% python3 -q
>>> import numpy as np
>>> np.set_printoptions(suppress=True, linewidth=120)
>>> rnd = lambda a: np.round(a, 4) + 0
>>> arr = np.load("test15.npy")
>>> arr
array([[ 2, -2,  2, -2],
       [ 0,  3,  0,  3],
       [ 2, -2,  2, -2],
       [ 0,  3,  0,  3]])
>>> np.argsort(-np.linalg.norm(arr, axis=0).round(6), kind="stable")[:3]
array([1, 3, 0])
>>> np.linalg.matrix_rank(arr, rtol=0.1)
np.int64(2)
>>> r = np.linalg.matrix_rank(arr)
>>> r
np.int64(2)
>>> ns = np.linalg.svd(arr)[2][r:].T
>>> np.allclose(arr @ ns, 0)
True
>>> B = arr / np.sqrt((arr ** 2).mean(axis=1, keepdims=True))
>>> B[2]
array([ 1., -1.,  1., -1.])
>>> A = np.load("w.npy")
>>> rnd(A)
array([[0.5   , 0.    , 0.25  , 0.25  , 0.    , 0.    , 0.    ],
       [0.1429, 0.2857, 0.1429, 0.1429, 0.1429, 0.    , 0.1429],
       [0.3333, 0.    , 0.3333, 0.    , 0.3333, 0.    , 0.    ],
       [0.    , 0.    , 0.5   , 0.5   , 0.    , 0.    , 0.    ],
       [0.3333, 0.    , 0.    , 0.    , 0.6667, 0.    , 0.    ],
       [0.    , 0.    , 0.    , 0.    , 0.    , 1.    , 0.    ],
       [0.    , 0.25  , 0.    , 0.25  , 0.    , 0.25  , 0.25  ]])
>>> # a transition matrix
>>> def softmax(z):
...     e = np.exp(z - z.max(axis=-1, keepdims=True))
...     return e / e.sum(axis=-1, keepdims=True)
... 
>>> rnd(softmax(A[1] + -1))
array([0.1424, 0.1643, 0.1424, 0.1424, 0.1424, 0.1235, 0.1424])
>>> scores = A @ A.T / np.sqrt(7)
>>> softmax(scores).round(6).argmax(axis=1)
array([0, 1, 2, 3, 4, 5, 5])
>>> rnd(softmax(scores)[1] @ A)
array([0.1884, 0.0776, 0.1764, 0.1645, 0.1645, 0.172 , 0.0567])
>>> rnd(np.trace(A))
np.float64(3.5357)
>>> rnd(np.sort(np.abs(np.linalg.eigvals(A))))
array([0.078 , 0.3333, 0.4082, 0.4082, 0.4577, 1.    , 1.    ])
>>> rnd(np.abs(np.linalg.eigvals(A)).max())
np.float64(1.0)
>>> J = np.load("x.npy")
>>> rnd(J)
array([[ 0.2093, -0.2093,  0.3488],
       [-0.2093,  0.2093, -0.3488],
       [ 0.3488, -0.3488,  0.5814]])
>>> (J - J.T) / 2
array([[0., 0., 0.],
       [0., 0., 0.],
       [0., 0., 0.]])
>>> np.trace(J)
np.float64(1.0)
>>> rnd(np.linalg.det(J))
np.float64(0.0)
>>> rnd(np.linalg.matrix_power(J, 3))
array([[ 0.2093, -0.2093,  0.3488],
       [-0.2093,  0.2093, -0.3488],
       [ 0.3488, -0.3488,  0.5814]])
>>> rnd(np.abs(np.linalg.eigvals(J)).max())
np.float64(1.0)
>>> rnd(np.sort(np.abs(np.linalg.eigvals(J))))
array([0., 0., 1.])
>>> rnd(J @ np.linalg.pinv(J) @ J)
array([[ 0.2093, -0.2093,  0.3488],
       [-0.2093,  0.2093, -0.3488],
       [ 0.3488, -0.3488,  0.5814]])
>>> rnd(np.trace(np.linalg.pinv(J) @ J))
np.float64(1.0)
>>> feats = np.load("layer3.npy")
>>> feats
array([[-2,  1,  1, -1, -1, -1, -1],
       [-4,  2,  2, -2, -2, -2, -2],
       [ 4, -2, -2,  2,  2,  2,  2],
       [-4,  2,  2, -2, -2, -2, -2]])
>>> Uu, sig, vt = np.linalg.svd(feats, full_matrices=False)
>>> Uu.shape, sig.shape, vt.shape
((4, 4), (4,), (4, 7))
>>> np.abs(Uu[:, 0]).round(6).argmax()
np.int64(1)
>>> rnd(sig)
array([11.4018,  0.    ,  0.    ,  0.    ])
>>> rnd(vt @ vt.T)
array([[1., 0., 0., 0.],
       [0., 1., 0., 0.],
       [0., 0., 1., 0.],
       [0., 0., 0., 1.]])
>>> data = np.load("dump.npy")
>>> data
array([[-1,  0,  1,  2],
       [ 3,  4,  5,  6],
       [ 7,  8,  9, 10],
       [11, 12, 13, 14],
       [15, 16, 17, 18],
       [19, 20, 21, 22]])
>>> # rows and columns are dependent
>>> Uu, sig, vt = np.linalg.svd(data)
>>> rnd(sig)
array([61.5396,  2.9786,  0.    ,  0.    ])
>>> np.argmax(sig[:-1] / (sig[1:] + 1e-6)) + 1
np.int64(2)
>>> B = Uu[:, :2] @ np.diag(sig[:2]) @ vt[:2]
>>> np.linalg.matrix_rank(B)
np.int64(2)
>>> rnd(np.abs(data - B).max())
np.float64(0.0)
>>> rnd(B)
array([[-1.,  0.,  1.,  2.],
       [ 3.,  4.,  5.,  6.],
       [ 7.,  8.,  9., 10.],
       [11., 12., 13., 14.],
       [15., 16., 17., 18.],
       [19., 20., 21., 22.]])
